>>> import numpy as np
>>> import numpy.linalg as la
>>> np.set_printoptions(precision=3, suppress=True, linewidth=120, sign=" ")
>>> A = np.load("m.npy")
>>> A
array([[  0,   0,   1],
       [  9,   0,  26],
       [  2,   0,   0],
       [  0,   0,   0],
       [  0,   0,   0],
       [  9,   0,  14],
       [  4,   0,   0],
       [  1,   0,   0],
       [  3,   0,   8],
       [  0,   0,   0],
       [  0,   0,   2],
       [  0,   0,   4],
       [  0,   0,   0],
       [  0,   0,   1],
       [  0,   0,  17],
       [  5,   0,  22],
       [  0,   0,   9],
       [  7,   0,   0],
       [  0,   0,  12],
       [  3,   0,   0],
       [  0,   0,   5],
       [  4,   0,   0]])
>>> Uu, sv, Vh = la.svd(A)
>>> evecs = Vh[:(sv > 1e-8).sum()]
>>> rng = np.random.default_rng(506765)
>>> x0 = A[11] + 3 * A[3] + rng.integers(2) * np.eye(3)[1]
>>> x0
array([ 0.,  1.,  4.])
>>> round(float(la.norm(x0 - evecs.T @ evecs @ x0)), 3)
1.0
>>> [round(float(x), 3) for x in la.svd(A, compute_uv=False)[:3]]
[45.987, 12.538, 0.0]
>>> np.argsort(-la.norm(A, axis=0).round(6), kind="stable")[:3]
array([ 2,  0,  1])
>>> np.unique(A.round(6), axis=0).shape
(17, 3)
>>> Uu, sv, Vh = la.svd(A, full_matrices=False)
>>> np.round(Uu.T @ A @ Vh.T, 3) + 0
array([[ 45.987,   0.   ,   0.   ],
       [  0.   ,  12.538,   0.   ],
       [  0.   ,   0.   ,   0.   ]])
>>> np.round(Uu.T @ Uu, 3) + 0
array([[ 1.,  0.,  0.],
       [ 0.,  1.,  0.],
       [ 0.,  0.,  1.]])
>>> np.abs(Uu[:, 0]).round(6).argmax()
np.int64(1)
>>> Uu.shape, sv.shape, Vh.shape
((22, 3), (3,), (3, 3))
>>> sv / sv[0]
array([ 1.   ,  0.273,  0.   ])
>>> data = np.load("case5.npy")
>>> data
array([[ 1,  0,  0],
       [ 0,  0,  3],
       [ 0,  3,  1]])
>>> # equal to its transpose
>>> vals, evecs = la.eig(data)
>>> np.sort(la.eigvals(la.inv(data)))
array([-0.393,  0.282,  1.   ])
>>> vals
array([ 3.541, -2.541,  1.   ])
>>> np.sort(la.eigvals(data @ data))
array([  1.   ,   6.459,  12.541])
>>> vals, evecs = la.eigh(data)
>>> x0 = np.array([5, 1, 3])
>>> evecs * np.abs(vals) @ evecs.T
array([[ 1.   ,  0.   ,  0.   ],
       [ 0.   ,  2.959,  0.493],
       [ 0.   ,  0.493,  3.124]])
>>> evecs * np.maximum(vals, 0) @ evecs.T
array([[ 1.   ,  0.   ,  0.   ],
       [ 0.   ,  1.48 ,  1.747],
       [ 0.   ,  1.747,  2.062]])
>>> x0 @ data @ x0
np.int64(52)
